$ python3 -q
>>> import numpy as np
>>> np.set_printoptions(suppress=True, linewidth=200)
>>> rnd = lambda a: np.round(a, 2) + 0
>>> data = np.load("case4.npy")
>>> print(data)
[[ 0  0  6  0  3  6 -3  3]
 [ 0  0  6  0  3  6 -3  3]
 [ 0  0  6  0  3  6 -3  3]
 [ 0  0  0  0  0  0  0  0]]
>>> U, sig, Vt = np.linalg.svd(data, full_matrices=False)
>>> print(rnd(U.T @ U))
[[1. 0. 0. 0.]
 [0. 1. 0. 0.]
 [0. 0. 1. 0.]
 [0. 0. 0. 1.]]
>>> print(U.shape, sig.shape, Vt.shape)
(4, 4) (4,) (4, 8)
>>> print(rnd(U.T @ data @ Vt.T))
[[17.23  0.    0.    0.  ]
 [ 0.    0.    0.    0.  ]
 [ 0.    0.    0.    0.  ]
 [ 0.    0.    0.    0.  ]]
>>> print(np.allclose(U * sig @ Vt, data))
True
>>> U, sig, Vt = np.linalg.svd(data)
>>> print(rnd(sig))
[17.23  0.    0.    0.  ]
>>> print(np.argmax(sig[:-1] / (sig[1:] + 1e-6)) + 1)
1
>>> other = U[:, :1] @ np.diag(sig[:1]) @ Vt[:1]
>>> print(rnd(other))
[[ 0.  0.  6.  0.  3.  6. -3.  3.]
 [ 0.  0.  6.  0.  3.  6. -3.  3.]
 [ 0.  0.  6.  0.  3.  6. -3.  3.]
 [ 0.  0.  0.  0.  0.  0.  0.  0.]]
>>> U, sig, Vt = np.linalg.svd(data)
>>> vecs = Vt[:(sig > 1e-8).sum()]
>>> rng = np.random.default_rng(7084)
>>> x = data[3] + -2 * data[2] + rng.integers(2) * np.eye(8)[6]
>>> print(x)
[  0.   0. -12.   0.  -6. -12.   7.  -6.]
>>> print(rnd(vecs.T @ vecs))
[[ 0.    0.    0.    0.    0.    0.    0.    0.  ]
 [ 0.    0.    0.    0.    0.    0.    0.    0.  ]
 [ 0.    0.    0.36  0.    0.18  0.36 -0.18  0.18]
 [ 0.    0.    0.    0.    0.    0.    0.    0.  ]
 [ 0.    0.    0.18  0.    0.09  0.18 -0.09  0.09]
 [ 0.    0.    0.36  0.    0.18  0.36 -0.18  0.18]
 [ 0.    0.   -0.18  0.   -0.09 -0.18  0.09 -0.09]
 [ 0.    0.    0.18  0.    0.09  0.18 -0.09  0.09]]
>>> print(np.allclose(vecs.T @ vecs @ x, x))
False
>>> print(np.linalg.matrix_rank(np.vstack([data, x])))
2
>>> other = data + rng.integers(-2, 3, (4, 1)) @ rng.integers(-2, 3, (1, 8))
>>> print(other)
[[ 2  2  2 -4  7  2 -3  7]
 [-2 -2 10  4 -1 10 -3 -1]
 [ 1  1  4 -2  5  4 -3  5]
 [ 0  0  0  0  0  0  0  0]]
>>> print(np.linalg.matrix_rank(other - data, tol=1e-8))
1
>>> print(np.abs(other - data).sum(axis=1))
[24 24 12  0]
>>> A = np.array([[0, 1, 1], [1, 0, 1], [1, 1, 0]])
>>> evals, vecs = np.linalg.eigh(A)
>>> x = np.array([-2, -1, -1])
>>> print(x @ A @ x)
10
>>> print(rnd(x @ A @ x / (x @ x)), rnd(evals[0]), rnd(evals[-1]))
1.67 -1.0 2.0
>>> print(rnd(np.linalg.eigvalsh(A[1:, 1:])))
[-1.  1.]
>>> print((np.sign(vecs[:, -1].round(6)) == np.sign(vecs[0, -1].round(6))).astype(int))
[1 1 1]
>>> print(rnd(vecs * np.maximum(evals, 0) @ vecs.T))
[[0.67 0.67 0.67]
 [0.67 0.67 0.67]
 [0.67 0.67 0.67]]
